% python3 -q
>>> import numpy as np
>>> np.set_printoptions(suppress=True, linewidth=160)
>>> data = np.loadtxt("data.csv", delimiter=",")
>>> data
array([[-0.3  ,  0.9  , -1.   , -0.4  ,  0.2  ],
       [-0.6  , -1.4  , -0.2  , -0.6  ,  0.1  ],
       [-0.29 ,  0.917, -1.045, -0.51 ,  0.15 ]])
>>> np.round(data - data[0], 3)
array([[ 0.   ,  0.   ,  0.   ,  0.   ,  0.   ],
       [-0.3  , -2.3  ,  0.8  , -0.2  , -0.1  ],
       [ 0.01 ,  0.017, -0.045, -0.11 , -0.05 ]])
>>> np.linalg.matrix_rank(data)
np.int64(3)
>>> np.round(np.linalg.svd(data, compute_uv=False), 3)
array([2.179, 1.541, 0.073])
>>> np.round(data.mean(axis=0), 3)
array([-0.397,  0.139, -0.748, -0.503,  0.15 ])
>>> data.shape
(3, 5)
>>> np.abs(data).max()
np.float64(1.4)
>>> np.unravel_index(np.abs(data).argmax(), data.shape)
(np.int64(1), np.int64(1))
>>> np.round(data.sum(axis=0), 3)
array([-1.19 ,  0.417, -2.245, -1.51 ,  0.45 ])
>>> T = np.stack([data, 5 * data, data[::-1]])
>>> T.shape
(3, 3, 5)
>>> np.round(np.linalg.norm(T, axis=(1, 2)), 3)
array([ 2.67 , 13.351,  2.67 ])
>>> (T @ data.T).shape
(3, 3, 3)
>>> np.round(np.einsum("bij,cij->bc", T, T), 3)
array([[  7.13 ,  35.648,   7.113],
       [ 35.648, 178.24 ,  35.563],
       [  7.113,  35.563,   7.13 ]])
>>> np.linalg.matrix_rank(T.reshape(3, -1))
np.int64(2)
>>> np.linalg.matrix_rank(T)
array([3, 3, 3])
>>> G = data.T @ data
>>> np.round(np.linalg.eigvalsh(G)[::-1], 3) + 0
array([4.749, 2.375, 0.005, 0.   , 0.   ])
>>> np.round(np.linalg.svd(data, compute_uv=False) ** 2, 3)
array([4.749, 2.375, 0.005])
>>> np.round(np.linalg.norm(data, 2) / np.linalg.norm(data), 3)
np.float64(0.816)
>>> np.linalg.matrix_rank(data, rtol=0.1)
np.int64(2)
>>> np.argsort(-np.linalg.norm(data, axis=0).round(6), kind="stable")[:3]
array([1, 2, 3])
>>> feats = np.loadtxt("case1.csv", delimiter=",")
>>> feats.round(3)
array([[0.421, 0.474, 0.105],
       [0.071, 0.286, 0.643],
       [0.182, 0.364, 0.455]])
>>> round(np.linalg.norm(feats, 2) / np.linalg.norm(feats), 3)
np.float64(0.909)
>>> np.argsort(-np.linalg.norm(feats, axis=0).round(6), kind="stable")[:3]
array([2, 1, 0])
>>> np.linalg.cond(feats) > 100
np.False_
>>> round(np.log10(np.linalg.cond(feats)))
2
>>> np.linalg.matrix_rank(feats, rtol=0.1)
np.int64(2)
>>> rng = np.random.default_rng(10191)
>>> out = feats + rng.integers(-2, 3, (3, 2)) @ rng.integers(-2, 3, (2, 3))
>>> out.round(3)
array([[ 2.421,  1.474, -0.895],
       [-3.929, -1.714,  2.643],
       [ 2.182,  1.364, -0.545]])
>>> np.round(out - feats, 3)
array([[ 2.,  1., -1.],
       [-4., -2.,  2.],
       [ 2.,  1., -1.]])
>>> np.abs(out - feats).sum(axis=1)
array([4., 8., 4.])
>>> np.linalg.matrix_rank(out - feats, tol=1e-8)
np.int64(1)
>>> np.round(np.linalg.svd(out - feats, compute_uv=False), 3) + 0
array([6., 0., 0.])
>>> Q, Rm = np.linalg.qr(feats)
>>> np.allclose(Rm.T @ Rm, feats.T @ feats)
True
>>> round(abs(Rm[0, 0]), 3), np.round(np.linalg.norm(feats[:, 0]), 3)
(np.float64(0.464), np.float64(0.464))
>>> K = np.load("layer6.npy")
>>> K
array([[ 0.4,  0.2,  1. ],
       [ 0.5,  0.8,  1. ],
       [-0.5, -0.2, -0.5],
       [ 1. ,  0.8,  1.6]])
>>> P = K @ np.linalg.solve(K.T @ K, K.T)
>>> np.allclose(P @ P, P)
True
>>> np.round(P @ K[:, 0], 3)
array([ 0.4,  0.5, -0.5,  1. ])
>>> np.round(np.diag(P), 3)
array([0.915, 0.845, 0.625, 0.616])
>>> arr = np.loadtxt("sample1.csv", delimiter=",")
>>> arr
array([[2., 3., 0.],
       [3., 2., 2.],
       [0., 2., 2.]])
>>> np.diff(arr, axis=0)
array([[ 1., -1.,  2.],
       [-3.,  0.,  0.]])
>>> arr.sum(axis=1)
array([5., 7., 4.])
>>> np.round(np.linalg.norm(arr), 3)
np.float64(6.164)
>>> np.unravel_index(np.abs(arr).argmax(), arr.shape)
(np.int64(0), np.int64(1))
>>> np.round(np.linalg.svd(arr, compute_uv=False), 3)
array([5.606, 2.   , 1.606])
>>> arr - arr[0]
array([[ 0.,  0.,  0.],
       [ 1., -1.,  2.],
       [-2., -1.,  2.]])
>>> Q = arr.astype(float).copy()
>>> for j in range(3):
...     Q[:, j] -= Q[:, :j] @ (Q[:, :j].T @ Q[:, j])
...     Q[:, j] /= np.linalg.norm(Q[:, j])
... 
>>> Q.round(3)
array([[ 0.555,  0.474, -0.684],
       [ 0.832, -0.316,  0.456],
       [ 0.   ,  0.822,  0.57 ]])
>>> np.round(Q.T @ arr, 3) + 0
array([[3.606, 3.328, 1.664],
       [0.   , 2.434, 1.011],
       [0.   , 0.   , 2.051]])
>>> np.round(Q.T @ Q, 3) + 0
array([[1., 0., 0.],
       [0., 1., 0.],
       [0., 0., 1.]])
>>> mat = np.load("block7.npy")
>>> mat
array([[ 1, -1,  1, -1],
       [ 1,  0,  0,  0],
       [ 1,  1,  1,  1],
       [ 1,  2,  4,  8],
       [ 1,  3,  9, 27]])
>>> x0 = np.array([-2, 2, -1, -2])
>>> rhs = mat @ x0
>>> rhs
array([ -3,  -2,  -3, -18, -59])
>>> np.round(np.linalg.pinv(mat) @ mat, 3) + 0
array([[1., 0., 0., 0.],
       [0., 1., 0., 0.],
       [0., 0., 1., 0.],
       [0., 0., 0., 1.]])
>>> rhs = rhs + 0.3 * rng.normal(size=5)
>>> rhs.round(3)
array([ -2.326,  -2.117,  -2.854, -17.842, -59.254])
>>> b, *_ = np.linalg.lstsq(mat, rhs)
>>> [round(float(np.linalg.norm(np.linalg.solve(mat.T @ mat + lam * np.eye(4), mat.T @ rhs))), 2) for lam in (0, 1, 10, 100)]
[3.52, 2.79, 2.11, 1.85]
>>> np.round(mat.T @ (rhs - mat @ b), 3) + 0
array([0., 0., 0., 0.])
>>> b.round()
array([-2.,  2., -1., -2.])
>>> F = np.array([[3.0, 1.0, 3.0, 1.0, 0.0, 0.0],
...     [0.0, 0.0, 2.0, 2.0, 1.0, 3.0],
...     [0.0, 0.0, 1.0, -2.0, 0.0, -3.0],
...     [0.0, 0.0, 0.0, 3.0, 0.0, -2.0],
...     [0.0, 0.0, 2.0, 1.0, 2.0, -3.0],
...     [0.0, 0.0, 0.0, 1.0, 3.0, 0.0]])
>>> rk = np.linalg.matrix_rank(F)
>>> rk
np.int64(5)
>>> null = np.linalg.svd(F)[2][rk:].T
>>> np.linalg.matrix_rank(F.T @ F), np.linalg.matrix_rank(F @ F.T)
(np.int64(5), np.int64(5))
>>> np.allclose(F @ null, 0)
True
>>> [int(np.linalg.matrix_rank(F[:i])) for i in range(1, len(F) + 1)]
[1, 2, 3, 4, 5, 5]
>>> np.diff(F, axis=0)
array([[-3., -1., -1.,  1.,  1.,  3.],
       [ 0.,  0., -1., -4., -1., -6.],
       [ 0.,  0., -1.,  5.,  0.,  1.],
       [ 0.,  0.,  2., -2.,  2., -1.],
       [ 0.,  0., -2.,  0.,  1.,  3.]])
>>> np.count_nonzero(F)
np.int64(19)
>>> round(float(np.linalg.norm(F)), 3)
9.644
>>> np.round(np.linalg.svd(F, compute_uv=False), 3) + 0
array([5.863, 5.613, 3.942, 2.998, 1.611, 0.   ])
